$ python3 -q
>>> import numpy as np
>>> np.set_printoptions(precision=2, suppress=True, linewidth=140)
>>> W0 = np.loadtxt("arr.csv", delimiter=",")
>>> W0
array([[ 2.,  0.,  2.,  1., -1.],
       [ 0.,  2.,  0., -2., -1.],
       [ 0.,  0.,  1.,  1., -1.],
       [ 0.,  0.,  0.,  1.,  0.],
       [ 0.,  0.,  0.,  0., -1.]])
>>> W0 - W0[0]
array([[ 0.,  0.,  0.,  0.,  0.],
       [-2.,  2., -2., -3.,  0.],
       [-2.,  0., -1.,  0.,  0.],
       [-2.,  0., -2.,  0.,  1.],
       [-2.,  0., -2., -1.,  0.]])
>>> W0.mean(axis=0)
array([ 0.4,  0.4,  0.6,  0.2, -0.8])
>>> np.linalg.rank(W0)
Traceback (most recent call last):
  File "<python-input-6>", line 1, in <module>
    np.linalg.rank(W0)
    ^^^^^^^^^^^^^^
AttributeError: module 'numpy.linalg' has no attribute 'rank'
>>> np.diff(W0, axis=0)
array([[-2.,  2., -2., -3.,  0.],
       [ 0., -2.,  1.,  3.,  0.],
       [ 0.,  0., -1.,  0.,  1.],
       [ 0.,  0.,  0., -1., -1.]])
>>> np.unravel_index(np.abs(W0).argmax(), W0.shape)
(np.int64(0), np.int64(0))
>>> W0.sum(axis=1)
array([ 4., -1.,  1.,  1., -1.])
>>> np.abs(W0).max()
np.float64(2.0)
>>> np.linalg.matrix_rank(W0)
np.int64(5)
>>> rng = np.random.default_rng(25902)
>>> th = rng.uniform(0, 2 * np.pi, 19)
>>> O, _ = np.linalg.qr(np.array([[1.0, -1.7], [2.1, 0.6], [0.2, 0.0], [1.4, 0.6]]))
>>> X = 20 * np.c_[np.cos(th), np.sin(th)] @ O.T
>>> X
array([[ -9.24, -14.81,  -1.47,  -9.65],
       [  9.05, -14.05,  -0.88, -10.95],
       [ 19.92,   0.65,   0.63,  -1.54],
       [ 12.07,  13.47,   1.45,   8.41],
       [ 19.65,  -1.8 ,   0.42,  -3.26],
       [ 16.89,  -7.84,  -0.15,  -7.3 ],
       [-19.34,   3.01,  -0.31,   4.1 ],
       [-18.11,   5.93,  -0.04,   6.06],
       [ 13.7 ,  12.42,   1.41,   7.49],
       [-18.59,  -6.69,  -1.08,  -2.91],
       [ -8.42,  14.33,   0.93,  11.09],
       [ 18.48,   6.91,   1.1 ,   3.08],
       [-19.36,  -4.71,  -0.94,  -1.42],
       [-13.66,  11.19,   0.52,   9.37],
       [-11.93, -13.55,  -1.45,  -8.48],
       [ 17.39,   8.71,   1.21,   4.48],
       [-17.92,  -7.92,  -1.16,  -3.85],
       [-18.31,   5.56,  -0.07,   5.82],
       [-19.48,  -4.28,  -0.91,  -1.1 ]])
>>> W2 = X[[2, 13]].astype(float)
>>> for _ in range(7):
...     idx = np.linalg.norm(X[:, None] - W2, axis=-1).argmin(axis=1)
...     W2 = np.array([X[idx == j].mean(axis=0) for j in range(2)])
... 
>>> idx
array([1, 0, 0, 0, 0, 0, 1, 1, 0, 1, 1, 0, 1, 1, 1, 0, 1, 1, 1])
>>> np.abs(W2[1] - W2[0]).argmax()
np.int64(0)
>>> np.bincount(idx)
array([ 8, 11])
>>> W2[1] - W2[0]
array([-31.75,  -3.4 ,  -1.19,   0.77])
>>> idx = X[:, 2] > np.median(X[:, 2])
>>> u = X[idx].mean(axis=0) - X[~idx].mean(axis=0)
>>> u
array([17.6 , 14.51,  1.69,  8.6 ])
>>> np.argsort(-np.abs(u).round(6), kind="stable")
array([0, 1, 3, 2])
>>> K = np.loadtxt("sample11.csv", delimiter=",")
>>> K
array([[ 3.64,  2.28,  1.21],
       [ 5.35,  3.6 ,  1.67],
       [-4.13, -2.64, -1.31],
       [ 1.24,  0.76,  0.27],
       [ 2.71,  2.03,  0.93],
       [ 1.5 ,  0.86,  0.53],
       [-3.25, -2.17, -1.15],
       [-5.97, -4.04, -2.16],
       [ 1.48,  0.84,  0.53],
       [-0.55, -0.39, -0.18],
       [ 2.41,  1.71,  0.8 ],
       [ 4.59,  2.94,  1.71],
       [ 0.48,  0.43,  0.35],
       [-0.26, -0.09, -0.11],
       [-0.32,  0.21,  0.19],
       [ 3.9 ,  2.69,  1.21],
       [-1.34, -1.19, -0.49],
       [ 1.27,  0.81,  0.48],
       [ 2.45,  1.97,  0.87],
       [-3.53, -2.46, -1.14],
       [ 0.51,  0.18,  0.11],
       [ 0.75,  0.6 ,  0.22],
       [ 1.58,  1.16,  0.49],
       [-2.72, -1.79, -0.84],
       [-3.18, -2.03, -1.12],
       [ 2.38,  1.54,  0.73],
       [ 0.04, -0.01,  0.06]])
>>> Xc = (K - K.mean(axis=0)) / K.std(axis=0)
>>> Xc.std(axis=0)
array([1., 1., 1.])
>>> coef = np.linalg.lstsq(np.delete(Xc, 0, axis=1), Xc[:, 0])[0]
>>> np.round(1 - np.var(Xc[:, 0] - np.delete(Xc, 0, axis=1) @ coef), 2)
np.float64(0.99)
>>> E = np.load("run16.npy")
>>> E
array([[-1.,  1.],
       [ 0., -1.]])
>>> # triangular
>>> out = np.array([[1, 2], [-2, -1]])
>>> W2 = np.kron(out, E)
>>> W2.shape
(4, 4)
>>> np.linalg.matrix_rank(W2)
np.int64(4)
>>> round(np.linalg.norm(W2, 2), 2), np.round(np.linalg.norm(out, 2) * np.linalg.norm(E, 2), 2)
(np.float64(4.85), np.float64(4.85))
>>> mat = np.load("dump.npy")
>>> mat
array([[ 0, -2,  2,  4, -1],
       [ 2,  0,  4, -4, -3],
       [-2, -4,  0,  1, -1],
       [-4,  4, -1,  0,  1],
       [ 1,  3,  1, -1,  0]])
>>> u, v = mat[3], mat[1]
>>> u @ v
np.int64(-15)
>>> u @ u
np.int64(34)
>>> pr = (u @ v) / (u @ u) * u
>>> np.linalg.matrix_rank(np.outer(u, v))
np.int64(1)
>>> pr
array([ 1.76, -1.76,  0.44, -0.  , -0.44])
>>> v - pr
array([ 0.24,  1.76,  3.56, -4.  , -2.56])
>>> np.outer(u, v)
array([[ -8,   0, -16,  16,  12],
       [  8,   0,  16, -16, -12],
       [ -2,   0,  -4,   4,   3],
       [  0,   0,   0,   0,   0],
       [  2,   0,   4,  -4,  -3]])
>>> d = np.linalg.norm(K[:, None] - K[None], axis=-1)
>>> d.shape
(27, 27)
>>> np.unravel_index(d.round(6).argmax(), d.shape)
(np.int64(1), np.int64(7))
>>> vec = np.array([1, -2, 0, -1, 2])
>>> np.round(np.linalg.eigvals(mat).real, 2) + 0
array([0., 0., 0., 0., 0.])
>>> np.round(np.linalg.det(mat), 2)
np.float64(0.0)
>>> np.round(np.linalg.svd(mat, compute_uv=False), 2) + 0
array([7.48, 7.48, 3.61, 3.61, 0.  ])
>>> O = np.linalg.solve(np.eye(5) - mat, np.eye(5) + mat)
>>> round(float(np.linalg.det(O)), 2)
1.0
>>> np.unique(mat.round(6), axis=0).shape
(5, 5)
>>> np.round(mat @ np.linalg.pinv(mat) @ mat, 2) + 0
array([[ 0., -2.,  2.,  4., -1.],
       [ 2.,  0.,  4., -4., -3.],
       [-2., -4.,  0.,  1., -1.],
       [-4.,  4., -1.,  0.,  1.],
       [ 1.,  3.,  1., -1.,  0.]])
>>> np.abs(np.diag(np.linalg.qr(mat)[1])) > 1e-9
array([ True,  True,  True,  True, False])
>>> round(float(np.trace(np.linalg.pinv(mat) @ mat)), 2)
4.0
>>> arr = np.load("x.npy")
>>> arr
array([[1, 0, 0, 0],
       [0, 0, 0, 0],
       [1, 0, 1, 0],
       [0, 0, 0, 0]])
>>> # triangular
>>> (arr + arr.T) / 2
array([[1. , 0. , 0.5, 0. ],
       [0. , 0. , 0. , 0. ],
       [0.5, 0. , 1. , 0. ],
       [0. , 0. , 0. , 0. ]])
>>> np.trace(arr)
np.int64(2)
>>> np.allclose(arr @ arr.T, arr.T @ arr)
False
>>> np.linalg.matrix_power(arr, 3)
array([[1, 0, 0, 0],
       [0, 0, 0, 0],
       [3, 0, 1, 0],
       [0, 0, 0, 0]])
>>> round(float(np.abs(np.linalg.eigvals(arr)).max()), 2)
1.0
>>> np.allclose(arr, arr.T)
False
>>> round(np.linalg.det(arr), 2)
np.float64(0.0)
>>> th = np.sort(rng.uniform(-2, 2, 21))
>>> feats = np.c_[th, th ** 2, th ** 3] @ np.array([[1, 2, 5], [-1, 5, 3], [2, -2, 4]])
>>> feats
array([[-19.17,  27.89, -26.03],
       [ -3.73,   4.58,  -5.67],
       [ -3.41,   4.09,  -5.28],
       [ -3.  ,   3.44,  -4.78],
       [ -1.92,   1.8 ,  -3.46],
       [ -0.81,   0.27,  -1.97],
       [ -0.73,   0.17,  -1.84],
       [  0.08,   0.22,   0.48],
       [  0.09,   0.24,   0.52],
       [  0.17,   0.54,   1.08],
       [  0.21,   0.73,   1.41],
       [  0.26,   0.99,   1.87],
       [  0.5 ,   2.02,   3.78],
       [  0.61,   2.38,   4.54],
       [  0.61,   2.39,   4.56],
       [  0.86,   3.07,   6.11],
       [  1.16,   3.72,   7.82],
       [  1.26,   3.92,   8.39],
       [  1.84,   4.8 ,  11.27],
       [  3.54,   6.37,  18.52],
       [ 13.95,   8.  ,  53.85]])
>>> out = np.c_[feats[:, :1] @ np.array([[5]]), np.array([-2, 2, -2, 1, -2, 2, -2, -2, -1, -2, 1, -2, 1, -1, -1, -1, -1, 1, 2, -1, 1])]
>>> out
array([[-95.87,  -2.  ],
       [-18.65,   2.  ],
       [-17.06,  -2.  ],
       [-14.98,   1.  ],
       [ -9.59,  -2.  ],
       [ -4.06,   2.  ],
       [ -3.64,  -2.  ],
       [  0.42,  -2.  ],
       [  0.45,  -1.  ],
       [  0.83,  -2.  ],
       [  1.04,   1.  ],
       [  1.32,  -2.  ],
       [  2.52,   1.  ],
       [  3.06,  -1.  ],
       [  3.07,  -1.  ],
       [  4.29,  -1.  ],
       [  5.79,  -1.  ],
       [  6.32,   1.  ],
       [  9.21,   2.  ],
       [ 17.68,  -1.  ],
       [ 69.75,   1.  ]])
>>> np.round(np.linalg.lstsq(feats, out[:, 0])[0], 2) + 0
array([5., 0., 0.])
>>> np.round(np.linalg.norm(out - feats @ np.linalg.lstsq(feats, out)[0], axis=0), 2) + 0
array([0.  , 6.77])
>>> vec = np.array([9, 1])
>>> E @ vec
array([-8., -1.])
>>> E @ (2 * vec)
array([-16.,  -2.])
>>> (E @ vec).argmax()
np.int64(1)
>>> E @ np.ones(2)
array([ 0., -1.])
>>> out = feats + rng.integers(-2, 3, (21, 2)) @ rng.integers(-2, 3, (2, 3))
>>> out
array([[-17.17,  23.89, -26.03],
       [ -3.73,   5.58,  -4.67],
       [ -4.41,   8.09,  -3.28],
       [ -2.  ,  -0.56,  -6.78],
       [ -3.92,   7.8 ,  -1.46],
       [  1.19,  -5.73,  -3.97],
       [  1.27,  -3.83,  -1.84],
       [  2.08,  -3.78,   0.48],
       [ -0.91,   0.24,  -1.48],
       [  1.17,  -0.46,   2.08],
       [ -1.79,   3.73,   0.41],
       [ -0.74,   1.99,   0.87],
       [  0.5 ,   3.02,   4.78],
       [  2.61,  -1.62,   4.54],
       [  2.61,   0.39,   6.56],
       [  0.86,   5.07,   8.11],
       [  3.16,  -0.28,   7.82],
       [ -0.74,   9.92,  10.39],
       [  2.84,   4.8 ,  13.27],
       [  1.54,   9.37,  17.52],
       [ 12.95,  12.  ,  55.85]])
>>> np.abs(out - feats).sum(axis=1)
array([ 6.,  2.,  7.,  7., 10., 10.,  6.,  6.,  3.,  3.,  6.,  3.,  2.,  6.,  6.,  4.,  6., 10.,  3.,  6.,  7.])
>>> np.round(np.linalg.svd(out - feats, compute_uv=False), 2) + 0
array([17.87,  6.62,  0.  ])
